% ipython --no-banner

In [1]: import numpy as np

In [2]: import numpy.linalg as la

In [3]: np.set_printoptions(suppress=True, linewidth=160)

In [4]: E = np.array([[-6, -4, -3, -1, 2, -7, -9, -5, 5, -9],
   ...:     [-2, 0, 1, 3, 6, -3, -5, -1, 9, -5],
   ...:     [-5, -3, -2, 0, 3, -6, -8, -4, 6, -8],
   ...:     [0, 2, 3, 5, 8, -1, -3, 1, 11, -3],
   ...:     [-2, 0, 1, 3, 6, -3, -5, -1, 9, -5]])

In [5]: np.round(la.norm(E, 2) / la.norm(E), 3)
Out[5]: np.float64(0.899)

In [6]: np.argsort(-la.norm(E, axis=0).round(6), kind="stable")[:3]
Out[6]: array([8, 6, 9])

In [7]: print(la.cond(E) > 100)
True

In [8]: cov = E.T @ E

In [9]: np.trace(cov), (E ** 2).sum()
Out[9]: (np.int64(1215), np.int64(1215))

In [10]: cov
Out[10]: 
array([[  69,   39,   24,   -6,  -51,   84,  114,   54,  -96,  114],
       [  39,   29,   24,   14,   -1,   44,   54,   34,  -16,   54],
       [  24,   24,   24,   24,   24,   24,   24,   24,   24,   24],
       [  -6,   14,   24,   44,   74,  -16,  -36,    4,  104,  -36],
       [ -51,   -1,   24,   74,  149,  -76, -126,  -26,  224, -126],
       [  84,   44,   24,  -16,  -76,  104,  144,   64, -136,  144],
       [ 114,   54,   24,  -36, -126,  144,  204,   84, -216,  204],
       [  54,   34,   24,    4,  -26,   64,   84,   44,  -56,   84],
       [ -96,  -16,   24,  104,  224, -136, -216,  -56,  344, -216],
       [ 114,   54,   24,  -36, -126,  144,  204,   84, -216,  204]])

In [11]: print(np.diag(cov))
[ 69  29  24  44 149 104 204  44 344 204]

In [12]: ev, evecs = la.eigh(cov)

In [13]: x0 = np.array([7, 6, 8, 3, 4, 5, 6, 7, 2, 3])

In [14]: round(float(x0 @ cov @ x0 / (x0 @ x0)), 3), round(float(ev[0]), 3), round(ev[-1], 3)
Out[14]: (299.896, -0.0, np.float64(982.915))

In [15]: print((np.sign(evecs[:, -1].round(6)) == np.sign(evecs[0, -1].round(6))).astype(int))
[1 1 1 0 0 1 1 1 0 1]

In [16]: np.round(evecs * np.maximum(ev, 0) @ evecs.T, 3)
Out[16]: 
array([[  69.,   39.,   24.,   -6.,  -51.,   84.,  114.,   54.,  -96.,  114.],
       [  39.,   29.,   24.,   14.,   -1.,   44.,   54.,   34.,  -16.,   54.],
       [  24.,   24.,   24.,   24.,   24.,   24.,   24.,   24.,   24.,   24.],
       [  -6.,   14.,   24.,   44.,   74.,  -16.,  -36.,    4.,  104.,  -36.],
       [ -51.,   -1.,   24.,   74.,  149.,  -76., -126.,  -26.,  224., -126.],
       [  84.,   44.,   24.,  -16.,  -76.,  104.,  144.,   64., -136.,  144.],
       [ 114.,   54.,   24.,  -36., -126.,  144.,  204.,   84., -216.,  204.],
       [  54.,   34.,   24.,    4.,  -26.,   64.,   84.,   44.,  -56.,   84.],
       [ -96.,  -16.,   24.,  104.,  224., -136., -216.,  -56.,  344., -216.],
       [ 114.,   54.,   24.,  -36., -126.,  144.,  204.,   84., -216.,  204.]])

In [17]: np.round(evecs * np.abs(ev) @ evecs.T, 3)
Out[17]: 
array([[  69.,   39.,   24.,   -6.,  -51.,   84.,  114.,   54.,  -96.,  114.],
       [  39.,   29.,   24.,   14.,   -1.,   44.,   54.,   34.,  -16.,   54.],
       [  24.,   24.,   24.,   24.,   24.,   24.,   24.,   24.,   24.,   24.],
       [  -6.,   14.,   24.,   44.,   74.,  -16.,  -36.,    4.,  104.,  -36.],
       [ -51.,   -1.,   24.,   74.,  149.,  -76., -126.,  -26.,  224., -126.],
       [  84.,   44.,   24.,  -16.,  -76.,  104.,  144.,   64., -136.,  144.],
       [ 114.,   54.,   24.,  -36., -126.,  144.,  204.,   84., -216.,  204.],
       [  54.,   34.,   24.,    4.,  -26.,   64.,   84.,   44.,  -56.,   84.],
       [ -96.,  -16.,   24.,  104.,  224., -136., -216.,  -56.,  344., -216.],
       [ 114.,   54.,   24.,  -36., -126.,  144.,  204.,   84., -216.,  204.]])

In [18]: np.abs(cov).sum(axis=1).max(), round(float(np.abs(ev).max()), 3)
Out[18]: (np.int64(1432), 982.915)

In [19]: data = np.array([[-8.0, -9.0, 12.0, -14.0],
    ...:     [14.0, 27.0, -24.0, 38.0],
    ...:     [-14.0, -33.0, 18.0, -38.0],
    ...:     [-14.0, -33.0, 24.0, -44.0]])

In [20]: T = np.stack([data, 2 * data, data[::-1]])

In [21]: np.round(la.norm(T, axis=(1, 2)), 3)
Out[21]: array([101.39 , 202.781, 101.39 ])

In [22]: T.sum(axis=0)
Out[22]: 
array([[ -38.,  -60.,   60.,  -86.],
       [  28.,   48.,  -54.,   76.],
       [ -28.,  -72.,   30.,  -76.],
       [ -50., -108.,   84., -146.]])

In [23]: print(la.matrix_rank(T))
[4 4 4]

In [24]: la.matrix_rank(T.reshape(3, -1))
Out[24]: np.int64(2)
